$ python3 -q
>>> import numpy as np
>>> np.set_printoptions(precision=2, suppress=True, linewidth=140)
>>> rnd = lambda a: np.round(a, 2) + 0
>>> A = np.loadtxt("mat.csv", delimiter=",")
>>> A
array([[-0.74, -0.22,  0.13, -0.44,  0.35, -0.66],
       [ 0.1 ,  0.37, -0.05,  0.22,  0.33,  0.46],
       [ 0.61, -0.14,  0.07, -0.13, -0.75,  0.51],
       [-0.23, -0.25,  0.64, -0.43, -0.23, -0.18],
       [-0.52, -0.1 , -1.77,  0.59, -1.64,  3.18],
       [ 2.17,  0.45,  0.82,  0.34,  0.42, -1.82],
       [ 1.15,  0.8 , -0.05,  0.51,  0.29, -1.13]])
>>> x0 = np.array([-5, -4, 5, 1, -9, 5])
>>> y = A @ x0
>>> rnd(np.linalg.solve(A.T @ A, A.T @ y))
array([-5., -4.,  5.,  1., -9.,  5.])
>>> rnd(np.linalg.lstsq(A, y)[0])
array([-5., -4.,  5.,  1., -9.,  5.])
>>> rnd(np.linalg.pinv(A) @ A)
array([[1., 0., 0., 0., 0., 0.],
       [0., 1., 0., 0., 0., 0.],
       [0., 0., 1., 0., 0., 0.],
       [0., 0., 0., 1., 0., 0.],
       [0., 0., 0., 0., 1., 0.],
       [0., 0., 0., 0., 0., 1.]])
>>> rng = np.random.default_rng(1886)
>>> y = y + 0.3 * rng.normal(size=7)
>>> rnd(y)
array([ -1.75,  -2.42,   6.81,   6.06,  25.88, -21.19, -17.46])
>>> c, *_ = np.linalg.lstsq(A, y)
>>> rnd(np.linalg.norm(y - A @ c))
np.float64(0.27)
>>> [round(float(np.linalg.norm(np.linalg.solve(A.T @ A + lam * np.eye(6), A.T @ y))), 2) for lam in (0, 1, 10, 100)]
[13.54, 8.95, 5.49, 1.49]
>>> rnd(c)
array([-5.02, -4.83,  5.37,  1.97, -8.58,  5.33])
>>> x0 = np.array([5, 1, 0, 4, 1, 3])
>>> y = A @ x0
>>> c, lr = np.zeros(6), 1 / np.linalg.norm(A, 2) ** 2
>>> for i in range(3):
...     c -= lr * A.T @ (A @ c - y)
...     if i % 1 == 0: print(i, round(np.linalg.norm(A @ c - y), 2))
... 
0 11.55
1 8.77
2 6.72
>>> rnd(np.linalg.cond(A))
np.float64(31.08)
>>> Q, evecs = np.linalg.qr(A[:, :1])[0], np.linalg.qr(A[:, 1:])[0]
>>> sig = np.linalg.svd(Q.T @ evecs, compute_uv=False)
>>> print(rnd(np.degrees(np.arccos(sig.clip(0, 1)))))
[11.13]
>>> feats = np.load("case0.npy")
>>> feats
array([[ 1,  0,  0,  0,  0,  0,  0],
       [ 2,  1,  0,  0,  0,  0,  0],
       [-4, -2,  1,  0,  0,  0,  0],
       [-3, -2,  1,  1,  0,  0,  0],
       [ 3,  3,  5,  0,  1,  0,  0],
       [-3,  4,  0, -2, -2,  1,  0],
       [-3,  5,  0, -5, -2, -4,  1]])
>>> theta = np.radians(166)
>>> r_ = np.eye(7)
>>> r_[0, 0] = r_[1, 1] = np.cos(theta)
>>> r_[0, 1], r_[1, 0] = -np.sin(theta), np.sin(theta)
>>> rnd(r_)
array([[-0.97, -0.24,  0.  ,  0.  ,  0.  ,  0.  ,  0.  ],
       [ 0.24, -0.97,  0.  ,  0.  ,  0.  ,  0.  ,  0.  ],
       [ 0.  ,  0.  ,  1.  ,  0.  ,  0.  ,  0.  ,  0.  ],
       [ 0.  ,  0.  ,  0.  ,  1.  ,  0.  ,  0.  ,  0.  ],
       [ 0.  ,  0.  ,  0.  ,  0.  ,  1.  ,  0.  ,  0.  ],
       [ 0.  ,  0.  ,  0.  ,  0.  ,  0.  ,  1.  ,  0.  ],
       [ 0.  ,  0.  ,  0.  ,  0.  ,  0.  ,  0.  ,  1.  ]])
>>> other = feats @ r_.T
>>> rnd(np.linalg.svd(feats, compute_uv=False)), rnd(np.linalg.svd(other, compute_uv=False))
(array([10.16,  7.83,  4.89,  3.36,  0.54,  0.26,  0.01]), array([10.16,  7.83,  4.89,  3.36,  0.54,  0.26,  0.01]))
>>> np.allclose(feats @ feats.T, other @ other.T)
True
>>> print(rnd(other))
[[-0.97  0.24  0.    0.    0.    0.    0.  ]
 [-2.18 -0.49  0.    0.    0.    0.    0.  ]
 [ 4.37  0.97  1.    0.    0.    0.    0.  ]
 [ 3.39  1.21  1.    1.    0.    0.    0.  ]
 [-3.64 -2.19  5.    0.    1.    0.    0.  ]
 [ 1.94 -4.61  0.   -2.   -2.    1.    0.  ]
 [ 1.7  -5.58  0.   -5.   -2.   -4.    1.  ]]
